In [1]: import numpy as np

In [2]: import numpy.linalg as la

In [3]: np.set_printoptions(suppress=True, linewidth=120)

In [4]: J = np.loadtxt("a.csv", delimiter=",")

In [5]: J.round(3)
Out[5]: 
array([[1.   , 0.   , 0.   ],
       [0.333, 0.333, 0.333],
       [0.   , 0.667, 0.333]])

In [6]: # rows sum to 1

In [7]: np.round(la.norm(J, axis=0), 3)
Out[7]: array([1.054, 0.745, 0.471])

In [8]: round(float(la.norm(J, 1)), 3), round(la.norm(J, np.inf), 3)
Out[8]: (1.333, np.float64(1.0))

In [9]: round(la.norm(J, "nuc"), 3)
Out[9]: np.float64(2.043)

In [10]: la.norm(J, axis=1).argmax()
Out[10]: np.int64(0)

In [11]: m1 = np.loadtxt("mat.csv", delimiter=",")

In [12]: m1.round(3)
Out[12]: 
array([[0.333, 0.333, 0.333],
       [0.286, 0.286, 0.429],
       [0.   , 0.667, 0.333]])

In [13]: # rows sum to 1

In [14]: proj = np.triu(np.array([[0, 3, 2], [2, 2, 0], [2, 2, 0]]), 1) + np.eye(3)

In [15]: out = proj @ m1 @ la.inv(proj)

In [16]: la.matrix_rank(out)
Out[16]: np.int64(3)

In [17]: np.round(proj @ m1 - m1 @ proj, 3)
Out[17]: 
array([[ 0.857,  1.19 ,  1.286],
       [ 0.   , -0.857, -0.571],
       [ 0.   ,  0.   ,  0.   ]])

In [18]: np.round(la.det(out), 3)
Out[18]: np.float64(-0.032)

In [19]: out.round(3)
Out[19]: 
array([[ 1.19 , -1.048, -0.095],
       [ 0.286, -0.571, -0.143],
       [ 0.   ,  0.667,  0.333]])

In [20]: x = np.array([-1, -1, 1])

In [21]: y = m1 @ x

In [22]: coef, lr = np.zeros(3), 1 / la.norm(m1, 2) ** 2

In [23]: for i in range(30):
    ...:     coef -= lr * m1.T @ (m1 @ coef - y)
    ...:     if i % 10 == 0: print(i, round(la.norm(m1 @ coef - y), 3))
    ...: 
0 0.138
10 0.127
20 0.12

In [24]: coef.round(3)
Out[24]: array([-0.232, -0.484, -0.038])
